$ python -q
>>> import numpy as np
>>> np.set_printoptions(precision=2, suppress=True, linewidth=100, legacy="1.25")
>>> K = np.tanh(np.array([[0.8],
...     [-2.5],
...     [1.5],
...     [0.1],
...     [-1.7],
...     [-0.2],
...     [-1.0],
...     [1.5],
...     [0.6],
...     [-1.7],
...     [-0.7],
...     [0.3]]) @ np.array([[0.5, 1.7, 1.8, -0.5]]))
>>> print(K)
[[ 0.38  0.88  0.89 -0.38]
 [-0.85 -1.   -1.    0.85]
 [ 0.64  0.99  0.99 -0.64]
 [ 0.05  0.17  0.18 -0.05]
 [-0.69 -0.99 -1.    0.69]
 [-0.1  -0.33 -0.35  0.1 ]
 [-0.46 -0.94 -0.95  0.46]
 [ 0.64  0.99  0.99 -0.64]
 [ 0.29  0.77  0.79 -0.29]
 [-0.69 -0.99 -1.    0.69]
 [-0.34 -0.83 -0.85  0.34]
 [ 0.15  0.47  0.49 -0.15]]
>>> print([round(float(x), 2) for x in np.linalg.svd(K, compute_uv=False)[:3]])
[4.74, 0.55, 0.01]
>>> Uu, sv, Vh = np.linalg.svd(K)
>>> V = Vh[:(sv > 1e-8).sum()]
>>> rng = np.random.default_rng(35)
>>> vec = K[5] + 2 * K[10] + rng.integers(2) * np.eye(4)[0]
>>> print(vec)
[-0.77 -1.99 -2.05  0.77]
>>> print(np.round(V.T @ V, 2) + 0)
[[ 0.5  0.   0.  -0.5]
 [ 0.   1.   0.   0. ]
 [ 0.   0.   1.   0. ]
 [-0.5  0.   0.   0.5]]
>>> print(np.linalg.matrix_rank(np.vstack([K, vec])))
3
>>> print(np.diag(V.T @ V))
[0.5 1.  1.  0.5]
>>> theta = np.radians(135)
>>> Rm = np.eye(4)
>>> Rm[3, 3] = Rm[2, 2] = np.cos(theta)
>>> Rm[3, 2], Rm[2, 3] = -np.sin(theta), np.sin(theta)
>>> print(Rm)
[[ 1.    0.    0.    0.  ]
 [ 0.    1.    0.    0.  ]
 [ 0.    0.   -0.71  0.71]
 [ 0.    0.   -0.71 -0.71]]
>>> M2 = K @ Rm.T
>>> print(np.allclose(K @ K.T, M2 @ M2.T))
True
>>> print(np.abs(M2 - K).max(axis=0))
[0.   0.   2.31 0.74]
>>> mat = np.loadtxt("out3.csv", delimiter=",")
>>> print(mat)
[[ 0.72 -0.1  -0.31  0.31]
 [-0.1   0.01  0.04 -0.04]
 [-0.31  0.04  0.13 -0.13]
 [ 0.31 -0.04 -0.13  0.13]]
>>> def softmax(z):
...     e = np.exp(z - z.max(axis=-1, keepdims=True))
...     return e / e.sum(axis=-1, keepdims=True)
... 
>>> print(softmax(mat[2]))
[0.19 0.28 0.3  0.23]
>>> print(softmax(mat).sum(axis=1))
[1. 1. 1. 1.]
>>> att = mat @ mat.T / np.sqrt(4)
>>> print(softmax(att))
[[0.33 0.22 0.19 0.26]
 [0.24 0.25 0.26 0.25]
 [0.22 0.26 0.28 0.24]
 [0.28 0.24 0.23 0.26]]
>>> print(softmax(att + np.triu(np.full(att.shape, -np.inf), 1)))
[[1.   0.   0.   0.  ]
 [0.49 0.51 0.   0.  ]
 [0.29 0.35 0.36 0.  ]
 [0.28 0.24 0.23 0.26]]
>>> print(softmax(att)[2] @ mat)
[ 0.12 -0.02 -0.05  0.05]
>>> print(softmax(att).round(6).argmax(axis=1))
[0 2 2 0]
>>> labels = rng.permutation(4)
>>> print(labels)
[1 2 0 3]
>>> M2 = mat[labels][:, labels]
>>> print(M2)
[[ 0.01  0.04 -0.1  -0.04]
 [ 0.04  0.13 -0.31 -0.13]
 [-0.1  -0.31  0.72  0.31]
 [-0.04 -0.13  0.31  0.13]]
>>> print(round(float(np.linalg.det(M2)), 2), round(np.linalg.det(mat[labels]), 2))
0.0 -0.0
>>> print(np.allclose(M2, mat))
False
>>> print(np.trace(M2))
1.0
